% ipython --no-banner

In [1]: import numpy as np

In [2]: np.set_printoptions(suppress=True, linewidth=140)

In [3]: A = np.loadtxt("w.csv", delimiter=",")

In [4]: A
Out[4]: 
array([[ 8.,  1., 16.],
       [ 0.,  7.,  0.],
       [ 0., 13.,  0.],
       [ 0., 10.,  0.],
       [ 0.,  7.,  0.],
       [ 8.,  1., 16.],
       [ 0.,  7.,  0.],
       [ 8.,  1., 16.],
       [ 4.,  4.,  8.],
       [ 4.,  4.,  8.],
       [ 8.,  1., 16.],
       [ 8.,  1., 16.],
       [ 0., 10.,  0.],
       [ 0.,  7.,  0.],
       [ 0., 10.,  0.],
       [ 8.,  1., 16.],
       [ 0., 13.,  0.],
       [ 0.,  7.,  0.],
       [ 8.,  1., 16.],
       [ 0., 10.,  0.]])

In [5]: # row 4 repeats row 1

In [6]: np.linalg.cond(A) > 100
Out[6]: np.True_

In [7]: np.argsort(-np.linalg.norm(A, axis=0).round(6), kind="stable")[:3]
Out[7]: array([2, 1, 0])

In [8]: np.linalg.matrix_rank(A, rtol=0.1)
Out[8]: np.int64(2)

In [9]: round(float(np.linalg.norm(A, 2) / np.linalg.norm(A)), 3)
Out[9]: 0.842

In [10]: [round(float(x), 3) for x in np.linalg.svd(A, compute_uv=False)[:3]]
Out[10]: [49.27, 31.535, 0.0]

In [11]: cent = A[[2, 6]].astype(float)

In [12]: for _ in range(7):
    ...:     idx = np.linalg.norm(A[:, None] - cent, axis=-1).argmin(axis=1)
    ...:     cent = np.array([A[idx == j].mean(axis=0) for j in range(2)])
    ...: 

In [13]: idx
Out[13]: array([1, 0, 0, 0, 0, 1, 0, 1, 1, 1, 1, 1, 0, 0, 0, 1, 0, 0, 1, 0])

In [14]: cent.round(3)
Out[14]: 
array([[ 0.   ,  9.182,  0.   ],
       [ 7.111,  1.667, 14.222]])

In [15]: np.abs(cent[1] - cent[0]).argmax()
Out[15]: np.int64(2)

In [16]: np.bincount(idx)
Out[16]: array([11,  9])

In [17]: np.round(cent[1] - cent[0], 3)
Out[17]: array([ 7.111, -7.515, 14.222])

In [18]: Uu, s, VT = np.linalg.svd(A)

In [19]: s.round(3) + 0
Out[19]: array([49.27 , 31.535,  0.   ])

In [20]: np.argmax(s[:-1] / (s[1:] + 1e-6)) + 1
Out[20]: np.int64(2)

In [21]: other = Uu[:, :2] @ np.diag(s[:2]) @ VT[:2]

In [22]: other.round(3) + 0
Out[22]: 
array([[ 8.,  1., 16.],
       [ 0.,  7.,  0.],
       [ 0., 13.,  0.],
       [ 0., 10.,  0.],
       [ 0.,  7.,  0.],
       [ 8.,  1., 16.],
       [ 0.,  7.,  0.],
       [ 8.,  1., 16.],
       [ 4.,  4.,  8.],
       [ 4.,  4.,  8.],
       [ 8.,  1., 16.],
       [ 8.,  1., 16.],
       [ 0., 10.,  0.],
       [ 0.,  7.,  0.],
       [ 0., 10.,  0.],
       [ 8.,  1., 16.],
       [ 0., 13.,  0.],
       [ 0.,  7.,  0.],
       [ 8.,  1., 16.],
       [ 0., 10.,  0.]])

In [23]: np.round(np.abs(A - other).max(), 3)
Out[23]: np.float64(0.0)

In [24]: np.linalg.matrix_rank(A, rtol=0.05)
Out[24]: np.int64(2)

In [25]: E = np.loadtxt("case17.csv", delimiter=",")

In [26]: E.round(3)
Out[26]: 
array([[ 0.456,  0.456, -0.2  ],
       [ 0.456,  0.456, -0.2  ],
       [-0.2  , -0.2  ,  0.087]])

In [27]: # applying it twice changes nothing

In [28]: Uu, s, VT = np.linalg.svd(E)

In [29]: evecs = VT[:(s > 1e-8).sum()]

In [30]: rng = np.random.default_rng(985625)

In [31]: vec = E[2] + -3 * E[0] + rng.integers(2) * np.eye(3)[2]

In [32]: vec.round(3)
Out[32]: array([-1.569, -1.569,  1.686])

In [33]: np.round(np.diag(evecs.T @ evecs), 3)
Out[33]: array([0.456, 0.456, 0.087])

In [34]: np.round(np.linalg.norm(vec - evecs.T @ evecs @ vec), 3)
Out[34]: np.float64(0.955)

In [35]: np.linalg.matrix_rank(np.vstack([E, vec]))
Out[35]: np.int64(2)

In [36]: np.round(evecs.T @ evecs, 3)
Out[36]: 
array([[ 0.456,  0.456, -0.2  ],
       [ 0.456,  0.456, -0.2  ],
       [-0.2  , -0.2  ,  0.087]])

In [37]: np.allclose(evecs.T @ evecs @ vec, vec)
Out[37]: False

In [38]: np.linalg.matrix_rank(E, rtol=0.1)
Out[38]: np.int64(1)

In [39]: np.argsort(-np.linalg.norm(E, axis=0).round(6), kind="stable")[:3]
Out[39]: array([0, 1, 2])

In [40]: round(np.linalg.norm(E, 2) / np.linalg.norm(E), 3)
Out[40]: np.float64(1.0)

In [41]: np.linalg.lstsq(E[:-1].T, E[-1])[2]
Out[41]: np.int32(1)

In [42]: np.round(np.trace(np.linalg.pinv(E) @ E), 3)
Out[42]: np.float64(1.0)

In [43]: np.unique(E.round(6), axis=0).shape
Out[43]: (2, 3)

In [44]: m1 = np.load("dump.npy")

In [45]: m1
Out[45]: 
array([[ 9,  3,  0,  0,  0,  0],
       [-8,  1,  0,  0,  0,  0],
       [ 5,  3,  0,  0,  0,  0],
       [ 0,  0,  9,  3,  0,  0],
       [ 0,  0, -8,  1,  0,  0],
       [ 0,  0,  5,  3,  0,  0],
       [ 0,  0,  0,  0,  9,  3],
       [ 0,  0,  0,  0, -8,  1],
       [ 0,  0,  0,  0,  5,  3]])

In [46]: w1 = np.array([[-1, 1], [-2, -1], [-2, 0], [-1, 2], [-2, -2], [0, -2]])

In [47]: b = np.array([3, 2])

In [48]: hid = np.maximum(m1 @ w1 + b, 0)

In [49]: (hid > 0).astype(int)
Out[49]: 
array([[0, 1],
       [1, 0],
       [0, 1],
       [0, 1],
       [1, 1],
       [0, 1],
       [0, 0],
       [1, 1],
       [0, 0]])

In [50]: np.linalg.matrix_rank(hid)
Out[50]: np.int64(2)

In [51]: cent = np.array([[1, 0], [-2, 2]])

In [52]: w1 @ cent
Out[52]: 
array([[-3,  2],
       [ 0, -2],
       [-2,  0],
       [-5,  4],
       [ 2, -4],
       [ 4, -4]])

In [53]: (hid @ cent).round(6).argmax(axis=1)
Out[53]: array([1, 0, 1, 1, 0, 1, 0, 1, 0])

In [54]: K = np.load("a.npy")

In [55]: K
Out[55]: 
array([[ 7.169, -5.245, -0.375],
       [ 5.279, -2.619,  0.198],
       [-1.496, -0.419,  4.205],
       [ 0.539,  5.171,  1.827],
       [-0.932,  2.704, -2.214],
       [-2.862,  2.475,  3.476],
       [-0.6  ,  3.108,  2.028],
       [-2.496, -1.826,  0.304],
       [ 2.629, -3.58 ,  0.945],
       [-0.371,  2.202,  0.458],
       [ 2.185, -4.935, -1.51 ],
       [ 0.712,  4.557, -3.185],
       [-1.22 ,  3.161, -0.047],
       [ 1.118,  3.044, -0.394],
       [-1.023, -3.466,  0.698]])

In [56]: d = np.linalg.norm(K[:, None] - K[None], axis=-1)

In [57]: d.shape
Out[57]: (15, 15)

In [58]: (d + 1e9 * np.eye(15)).round(6).argmin(axis=1)
Out[58]: array([ 1,  8,  5,  6, 12,  6,  9, 14, 10, 12,  8,  4,  9,  9,  7])

In [59]: d.mean(axis=1).argmax()
Out[59]: np.int64(0)

In [60]: d[4].round(6).argsort(kind="stable")[:4]
Out[60]: array([ 4, 12, 11, 13])

In [61]: other = E / np.linalg.norm(E, axis=1, keepdims=True)

In [62]: gram = other @ other.T

In [63]: (np.abs(gram) > 0.9).astype(int)
Out[63]: 
array([[1, 1, 1],
       [1, 1, 1],
       [1, 1, 1]])

In [64]: np.round(np.linalg.norm(other, axis=1), 3)
Out[64]: array([1., 1., 1.])

In [65]: gram[0]
Out[65]: array([ 1.,  1., -1.])

In [66]: cent = np.array([[-4, 1, 2], [5, -2, -5], [-4, 1, 3]])

In [67]: arr = np.repeat(cent, 25 // 3, axis=0)

In [68]: arr = arr + 0.02 * rng.normal(size=arr.shape)

In [69]: arr.round(3)
Out[69]: 
array([[-3.979,  0.989,  1.999],
       [-4.03 ,  0.982,  2.013],
       [-4.   ,  0.968,  2.018],
       [-4.003,  1.001,  1.996],
       [-3.985,  1.033,  1.97 ],
       [-3.96 ,  1.009,  2.006],
       [-3.982,  0.965,  2.006],
       [-4.006,  0.989,  2.019],
       [ 5.01 , -1.978, -5.001],
       [ 5.   , -1.963, -4.971],
       [ 5.022, -1.997, -4.993],
       [ 5.019, -2.014, -4.99 ],
       [ 4.998, -2.042, -5.021],
       [ 5.02 , -1.994, -5.01 ],
       [ 4.995, -1.98 , -5.026],
       [ 5.005, -1.994, -4.98 ],
       [-3.983,  1.028,  3.024],
       [-3.957,  0.958,  2.972],
       [-4.008,  0.994,  3.01 ],
       [-4.028,  1.014,  3.013],
       [-3.953,  0.999,  3.009],
       [-4.019,  1.045,  2.976],
       [-4.003,  0.977,  3.012],
       [-3.999,  0.992,  2.988]])

In [70]: vec = np.array([0, 1, 0])

In [71]: target = arr @ vec

In [72]: target.round(3)
Out[72]: 
array([ 0.989,  0.982,  0.968,  1.001,  1.033,  1.009,  0.965,  0.989, -1.978, -1.963, -1.997, -2.014, -2.042, -1.994, -1.98 , -1.994,
        1.028,  0.958,  0.994,  1.014,  0.999,  1.045,  0.977,  0.992])

In [73]: target = target + 0.05 * rng.normal(size=24)

In [74]: target.round(3)
Out[74]: 
array([ 1.039,  1.041,  0.915,  1.058,  1.071,  1.026,  0.839,  0.931, -1.976, -1.957, -2.047, -1.937, -2.022, -2.006, -2.037, -1.998,
        1.065,  0.984,  1.035,  1.052,  0.974,  1.03 ,  0.971,  0.971])

In [75]: b, *_ = np.linalg.lstsq(arr, target)

In [76]: b.round()
Out[76]: array([-0.,  1.,  0.])

In [77]: b.round(3)
Out[77]: array([-0.001,  0.975,  0.009])
